% python3 -q
>>> import numpy as np
>>> np.set_printoptions(precision=3, suppress=True, linewidth=140, legacy="1.25")
>>> rd = lambda a: np.round(a, 3) + 0
>>> J = np.load("data.npy")
>>> J
array([[ 29,   8, -11, -10, -24,   8,   0, -37],
       [  8,  49,   9, -12,  28, -15,  -6,  13],
       [-11,   9,  54,  20,   0,   5,  -4,  48],
       [-10, -12,  20,  49, -31,  37, -12,  15],
       [-24,  28,   0, -31,  70, -46,   5,  40],
       [  8, -15,   5,  37, -46,  39,  -9, -15],
       [  0,  -6,  -4, -12,   5,  -9,   5,  -3],
       [-37,  13,  48,  15,  40, -15,  -3,  76]])
>>> ev, evecs = np.linalg.eigvalsh(J)
Traceback (most recent call last):
  File "<python-input-5>", line 1, in <module>
    ev, evecs = np.linalg.eigvalsh(J)
    ^^^^^^^^^
ValueError: too many values to unpack (expected 2)
>>> ev, evecs = np.linalg.eigh(J)
>>> rd(np.linalg.eigvalsh(J @ J))
array([    0.   ,     0.   ,     0.   ,     0.   ,   714.155,  2575.332, 15828.673, 28128.841])
>>> rd(evecs.T @ evecs)
array([[1., 0., 0., 0., 0., 0., 0., 0.],
       [0., 1., 0., 0., 0., 0., 0., 0.],
       [0., 0., 1., 0., 0., 0., 0., 0.],
       [0., 0., 0., 1., 0., 0., 0., 0.],
       [0., 0., 0., 0., 1., 0., 0., 0.],
       [0., 0., 0., 0., 0., 1., 0., 0.],
       [0., 0., 0., 0., 0., 0., 1., 0.],
       [0., 0., 0., 0., 0., 0., 0., 1.]])
>>> rd(ev.sum()), np.trace(J)
(371.0, 371)
>>> rd(np.abs(evecs[:, -1]))
array([0.262, 0.26 , 0.234, 0.164, 0.588, 0.361, 0.025, 0.553])
>>> (ev > 1e-8).sum(), (ev < -1e-8).sum()
(4, 0)
>>> np.abs(evecs[:, -1]).round(6).argmax()
4
>>> [round(float(x), 3) for x in np.linalg.svd(J, compute_uv=False)[:3]]
[167.717, 125.812, 50.748]
>>> np.argsort(-np.linalg.norm(J, axis=0).round(6), kind="stable")[:3]
array([7, 4, 2])
>>> np.linalg.cond(J) > 100
True
>>> arr = np.loadtxt("dump.csv", delimiter=",")
>>> arr
array([[  0.2,  -1. ,  -0.3,  -0.4,   0.5,  -0.6,  -1.6],
       [ -0.3,   1.1,   1.3,  -0.2,   0.4,  -0.4,   1.1],
       [  0.7,  -1.5,  -0.1,   1.4,   0.8,  -0.5,  -0.4],
       [  0.1,   0.2,   0.8,   0.8,  -0.2,  -0.2,  -0.8],
       [ -2. ,   0.1,  -0.2,  -0.2,  -1.9,  -0.2,  -0.9],
       [ -0.7,   0. ,   0.2,  -1.3,   0.7,  -0.2,   1.5],
       [ -0.5,  -1. ,   1.8,  -0.6,   0.1,  -0.4,   0.3],
       [  0.6,   0.6,   0.4,  -1.4,   1.5,  -0.6,   0.3],
       [  0.8,   0.7,  -0.8,  -0.9,  -1.5,   0.3,  -0.7],
       [ -1. ,   0.6,  -0.4,   0.1,   0.9,  -0.6,  -0.2],
       [ -1.3,   0.6,  -0.3,  -1.7,   1. ,   0.4,   0.1],
       [  0.1,  -1.4,   0.3,   0. ,   1.8,  -3.2,   0.3],
       [ -0.5,  -0.2,   1.2,   0.8,  -0.1,  -1.1,   1.1],
       [  3.1,   2. ,  -1.1,   1.6,  -1.4,  -1. ,   0.5],
       [  1.3,   0.1,  -1. ,  -1.1,   0.2,  -0.3,   0. ],
       [ -1.3,   1.8,   0.2,  -0.9,  -1.1,   0. ,  -0.7],
       [-40. ,  10. ,  -4. , -12. ,  -2. , -16. ,  12. ],
       [ -0.1,  -0.4,   1.6,  -0.7,  -1.3,   0.5,  -0.1],
       [  2.1,   0.3,   0.6,  -0.7,  -0.7,   0. ,  -1.3],
       [ -0.5,  -0.4,  -0.1,   1.4,   0.3,   2.1,   0. ],
       [  0.7,  -0.4,   0.7,   0.6,  -0.2,  -1. ,   0.1],
       [ -1. ,  -0.9,  -0.3,   1.1,  -1.4,   0.2,   0.5],
       [  1.5,  -1.8,  -0.8,   1.1,  -0.7,  -0.1,  -1.1],
       [ -0.5,  -1.2,  -0.6,  -0.5,   0. ,  -0.2,  -1.1],
       [ -0.9,   1.9,   0.3,   0.9,  -0.7,  -0.9,  -1.8],
       [ -1.5,   0. ,   2.3,   0.6,   1.2,   0.5,   0.1],
       [  0.4,  -1.5,  -1.4,   0. ,   0.4,   0.6,  -1.5],
       [  0.6,  -0.4,  -0.3,  -0.5,  -0.6,  -0.8,   1.7],
       [ -0.1,  -0.5,  -2. ,   0.7,   0.8,   0.9,  -1.8],
       [ -0.9,   1.9,   1.3,  -1. ,  -0.3,  -1.3,   1.8]])
>>> Q, evecs = np.linalg.qr(arr[:, :2])[0], np.linalg.qr(arr[:, 2:])[0]
>>> s = np.linalg.svd(Q.T @ evecs, compute_uv=False)
>>> rd(np.degrees(np.arccos(s.clip(0, 1))))
array([14.35 , 71.554])
>>> rd(s)
array([0.969, 0.316])
>>> (s > 0.9).sum()
1
>>> W2 = arr[[24, 29]].astype(float)
>>> for _ in range(4):
...     labels = np.linalg.norm(arr[:, None] - W2, axis=-1).argmin(axis=1)
...     W2 = np.array([arr[labels == j].mean(axis=0) for j in range(2)])
... 
>>> labels
array([0, 0, 0, 0, 0, 0, 0, 0, 0, 0, 0, 0, 0, 0, 0, 0, 1, 0, 0, 0, 0, 0, 0, 0, 0, 0, 0, 0, 0, 0])
>>> np.bincount(labels)
array([29,  1])
>>> rd(W2)
array([[ -0.031,  -0.024,   0.114,  -0.034,  -0.052,  -0.279,  -0.159],
       [-40.   ,  10.   ,  -4.   , -12.   ,  -2.   , -16.   ,  12.   ]])
>>> M = np.loadtxt("sample11.csv", delimiter=",")
>>> M
array([[ -0.524,   5.482,   6.833,   1.644,  -0.024,  -2.281,   6.297],
       [ -2.743,  -4.252, -11.634,  -4.383, -13.322,   5.501,  -0.156],
       [  6.255,   2.46 , -21.863,  -7.964,   7.54 ,  -8.186,   5.965],
       [  0.309,   9.673,   9.162,   5.182,   5.364,   5.962,   8.272],
       [ -4.566,  -1.77 ,   6.019, -15.055,   5.758,   9.97 ,  -3.259],
       [ -3.725,  -1.378,  13.459,  -9.371,   0.305,  -2.522,   5.127],
       [  0.39 ,   1.825,  -8.561,   2.622,  -0.035,   4.021,   8.955],
       [  3.472,   2.423,  -0.221,   5.398,  -6.005,   6.059,  -9.656],
       [  1.291,  -6.505,  15.4  ,   0.489,  -7.862, -18.263,   0.442],
       [ -4.033,   1.209,  10.17 ,  -1.062,   5.153,  -4.766,   6.051],
       [  8.097,  -0.023,   7.275,   0.436,  -8.272,  -1.602,   2.085],
       [  3.011,   6.361, -10.953,   6.808,   7.892, -10.498,  -1.749],
       [ -2.801,   0.441,  -0.429,   5.741,  -1.129,   5.42 ,  -8.291],
       [ -4.929,  10.272,  -0.016,   6.092, -14.141,  18.513, -12.264],
       [  1.333,  -3.391,   5.489, -12.928,   9.959,   3.629,   8.456],
       [ -1.726,  12.537,  -1.154,  -5.197,  -9.174,   9.899,   1.543],
       [ -6.051,   3.475,   3.415,   7.222,   5.815,  -3.361,  -2.815],
       [ -3.764,   4.724,  -6.191,   8.888,   5.177,   8.601,   1.774],
       [ -0.618,   3.981,   8.39 ,   3.908,  -3.272,  10.083,  -0.108],
       [  7.742,   3.262,   2.517,  -9.452,  -0.795,   6.65 ,  19.771],
       [-12.86 ,  -1.815,   7.589,  11.819, -16.638,   4.84 ,  -1.537]])
>>> labels = M[:, 4] > np.median(M[:, 4])
>>> f = M[labels].mean(axis=0) - M[~labels].mean(axis=0)
>>> rd(f)
array([-0.75 ,  0.671, -0.187, -3.252, 12.625, -4.993,  3.341])
>>> rd((((M - M.mean(axis=0)) @ f > 0) == labels).mean())
0.857
>>> np.argsort(-np.abs(f).round(6), kind="stable")
array([4, 5, 6, 3, 0, 1, 2])
